% ipython --no-banner

In [1]: import numpy as np

In [2]: import numpy.linalg as la

In [3]: np.set_printoptions(precision=3, suppress=True, linewidth=160, sign=" ")

In [4]: tidy = lambda a: np.round(a, 3) + 0

In [5]: A = np.load("layer7.npy")

In [6]: print(A)
[[ 1 -1 -1  1  1 -1 -1  1]
 [ 1 -1  1 -1 -1  1 -1  1]
 [ 1 -1 -1  1 -1  1  1 -1]
 [ 1  1  1  1 -1 -1 -1 -1]
 [ 1  1 -1 -1  1  1 -1 -1]
 [ 1 -1  1 -1  1 -1  1 -1]
 [ 1  1  1  1  1  1  1  1]]

In [7]: u = np.array([-2, -3, 5])

In [8]: print(np.polyval(u, A[3]))
[ 0  0  0  0  6  6  6  6]

In [9]: print(np.array([np.convolve(row, u, "same") for row in A]))
[[ -1  10  -4 -10   4  10  -4  -8]
 [ -1   6  -6  10  -4  -6   6  -8]
 [ -1  10  -4  -6   6 -10   4   8]
 [ -5   0   0   4  10   0   0  -2]
 [ -5   4  10  -4 -10   4  10  -2]
 [ -1   6  -6   6  -6   6  -6   8]
 [ -5   0   0   0   0   0   0   2]]

In [10]: print(np.convolve(A[3], u))
[-2 -5  0  0  4 10  0  0 -2 -5]

In [11]: w1 = np.array([[4, -4, 4, 1, 2],
    ...:     [-3, -1, 3, -3, 5],
    ...:     [0, 3, -5, 0, -2],
    ...:     [2, 2, -4, -3, -3],
    ...:     [2, 3, 4, -5, 2],
    ...:     [5, -5, -3, -5, -5],
    ...:     [-2, 3, 0, 1, 3],
    ...:     [-4, -3, 4, -3, 5]])

In [12]: c = np.array([0, 3, -3, 0, 1])

In [13]: act = np.maximum(A @ w1 + c, 0)

In [14]: print(la.matrix_rank(act))
5

In [15]: print(tidy((act > 0).mean(axis=0)))
[ 1.     0.571  0.286  0.571  0.571]

In [16]: cent = np.array([[3, -6, -2], [1, -3, -1], [8, -9, 3], [9, -2, 2], [0, -4, -5]])

In [17]: print(w1 @ cent)
[[ 49 -58   0]
 [-13 -20 -15]
 [-37  44  -8]
 [-51  36  -9]
 [ -4 -55 -15]
 [-59  42   1]
 [  6 -11 -12]
 [-10 -17  -8]]

In [18]: print(act @ cent)
[[  93 -141   -9]
 [  45  -42   -6]
 [  87  -94  -18]
 [  74  -41    5]
 [ 116 -170   -4]
 [ 126 -107  -21]
 [  13  -59  -49]]

In [19]: print((act @ cent).round(6).argmax(axis=1))
[ 0  0  0  0  0  0  0]

In [20]: feats = np.load("mat.npy")

In [21]: print(feats)
[[-2 -8  1  0  4 -1]
 [-1 -2 -8  1  0  4]
 [ 4 -1 -2 -8  1  0]
 [ 0  4 -1 -2 -8  1]
 [ 1  0  4 -1 -2 -8]
 [-8  1  0  4 -1 -2]]

In [22]: rng = np.random.default_rng(34)

In [23]: idx = rng.permutation(6)

In [24]: M2 = feats[:, idx] * rng.choice([-1, 1], 6)

In [25]: print(M2)
[[-1 -2  8  1  0  4]
 [ 8 -1  2 -4 -1  0]
 [ 2  4  1  0  8  1]
 [ 1  0 -4 -1  2 -8]
 [-4  1  0  8  1 -2]
 [ 0 -8 -1  2 -4 -1]]

In [26]: U, _, vt = la.svd(feats.T @ M2)

In [27]: print(tidy(la.lstsq(feats, M2)[0]))
[[ 0.  1.  0.  0.  0.  0.]
 [ 0.  0. -1.  0.  0.  0.]
 [-1.  0.  0.  0.  0.  0.]
 [ 0.  0.  0.  0. -1.  0.]
 [ 0.  0.  0.  0.  0.  1.]
 [ 0.  0.  0. -1.  0.  0.]]

In [28]: print(idx)
[ 2  0  1  5  3  4]

In [29]: idx = rng.permutation(6)

In [30]: print(idx)
[ 4  3  5  2  0  1]

In [31]: M2 = feats[idx][:, idx]

In [32]: print(np.allclose(M2, feats))
False
